% ipython --no-banner

In [1]: import numpy as np

In [2]: import numpy.linalg as la

In [3]: np.set_printoptions(precision=1, suppress=True, linewidth=140)

In [4]: m1 = np.load("a.npy")

In [5]: m1
Out[5]: 
array([[ 3. ,  3.7,  1.1, -0.5],
       [ 2.9,  3.2,  0.8, -0.2],
       [ 2.8,  3.3,  0.7,  0.1],
       [ 2.9,  3.1,  1.2,  0.2],
       [ 2.7,  3.3,  1. ,  0.1],
       [ 2.8,  3.2,  0.8, -0.2],
       [ 2.9,  3.2,  1.1,  0.4],
       [ 3.7,  3.4,  1.1, -0.1],
       [ 3. ,  3.2,  0.7, -0.1],
       [ 3.4,  2.8,  1.3, -0.3],
       [ 1.5,  1.8, -0.3,  2.4],
       [ 0.5,  2.3, -0.1,  3.4],
       [ 0.9,  2.2,  0.3,  3.4],
       [ 0.8,  2.4,  0.4,  3. ],
       [ 1.2,  2.2,  0. ,  3.4],
       [ 1. ,  2.1,  0. ,  2.4],
       [ 0.9,  2.2,  0.5,  2.8],
       [ 0.8,  2.2,  0.1,  2.6],
       [ 0.9,  2.2,  0. ,  3.1],
       [ 0.8,  2.1,  0.6,  2.4],
       [ 2.2,  0.8,  1.6,  1.1],
       [ 2. ,  0.8,  1.3,  1.6],
       [ 2. ,  1.4,  0.8,  2. ],
       [ 1.4,  1.2,  1.2,  1.9],
       [ 1.9,  1.1,  0.6,  1.7],
       [ 2. ,  0.8,  1.1,  1.8],
       [ 1.6,  0.8,  1.6,  1.8],
       [ 2.4,  1. ,  0.8,  2.2],
       [ 2.2,  1.7,  0.8,  2.3],
       [ 1.9,  1. ,  1.2,  2.1]])

In [6]: np.round(la.norm(m1), 1)
Out[6]: np.float64(21.2)

In [7]: np.zeros(30, 4)
TypeError: Cannot interpret '4' as a data type


In [8]: la.matrix_rank(m1)
Out[8]: np.int64(4)

In [9]: m1 - m1[0]
Out[9]: 
array([[ 0. ,  0. ,  0. ,  0. ],
       [-0.1, -0.5, -0.3,  0.3],
       [-0.2, -0.4, -0.4,  0.6],
       [-0.1, -0.6,  0.1,  0.7],
       [-0.3, -0.4, -0.1,  0.6],
       [-0.2, -0.5, -0.3,  0.3],
       [-0.1, -0.5,  0. ,  0.9],
       [ 0.7, -0.3,  0. ,  0.4],
       [ 0. , -0.5, -0.4,  0.4],
       [ 0.4, -0.9,  0.2,  0.2],
       [-1.5, -1.9, -1.4,  2.9],
       [-2.5, -1.4, -1.2,  3.9],
       [-2.1, -1.5, -0.8,  3.9],
       [-2.2, -1.3, -0.7,  3.5],
       [-1.8, -1.5, -1.1,  3.9],
       [-2. , -1.6, -1.1,  2.9],
       [-2.1, -1.5, -0.6,  3.3],
       [-2.2, -1.5, -1. ,  3.1],
       [-2.1, -1.5, -1.1,  3.6],
       [-2.2, -1.6, -0.5,  2.9],
       [-0.8, -2.9,  0.5,  1.6],
       [-1. , -2.9,  0.2,  2.1],
       [-1. , -2.3, -0.3,  2.5],
       [-1.6, -2.5,  0.1,  2.4],
       [-1.1, -2.6, -0.5,  2.2],
       [-1. , -2.9,  0. ,  2.3],
       [-1.4, -2.9,  0.5,  2.3],
       [-0.6, -2.7, -0.3,  2.7],
       [-0.8, -2. , -0.3,  2.8],
       [-1.1, -2.7,  0.1,  2.6]])

In [10]: out = np.c_[m1[:, :2] @ np.array([[-5, 3], [-3, 8]]), np.array([3, 0, 0, 3, 1, 3, 2, 3, 1, 1, 0, 0, 0, 1, 2, 0, 0, 3, 1, 0, 0, 3, 0, 1, 3, 2, 2, 0, 0, 1])]

In [11]: out
Out[11]: 
array([[-26.1,  38.6,   3. ],
       [-24.1,  34.3,   0. ],
       [-23.9,  34.8,   0. ],
       [-23.8,  33.5,   3. ],
       [-23.4,  34.5,   1. ],
       [-23.6,  34. ,   3. ],
       [-24.1,  34.3,   2. ],
       [-28.7,  38.3,   3. ],
       [-24.6,  34.6,   1. ],
       [-25.4,  32.6,   1. ],
       [-12.9,  18.9,   0. ],
       [ -9.4,  19.9,   0. ],
       [-11.1,  20.3,   0. ],
       [-11.2,  21.6,   1. ],
       [-12.6,  21.2,   2. ],
       [-11.3,  19.8,   0. ],
       [-11.1,  20.3,   0. ],
       [-10.6,  20. ,   3. ],
       [-11.1,  20.3,   1. ],
       [-10.3,  19.2,   0. ],
       [-13.4,  13. ,   0. ],
       [-12.4,  12.4,   3. ],
       [-14.2,  17.2,   0. ],
       [-10.6,  13.8,   1. ],
       [-12.8,  14.5,   3. ],
       [-12.4,  12.4,   2. ],
       [-10.4,  11.2,   2. ],
       [-15. ,  15.2,   0. ],
       [-16.1,  20.2,   0. ],
       [-12.5,  13.7,   1. ]])

In [12]: np.round(la.norm(out - m1 @ la.lstsq(m1, out)[0], axis=0), 1) + 0
Out[12]: array([0. , 0. , 6.1])

In [13]: np.round(la.lstsq(m1, out[:, 0])[0], 1) + 0
Out[13]: array([-5., -3.,  0.,  0.])
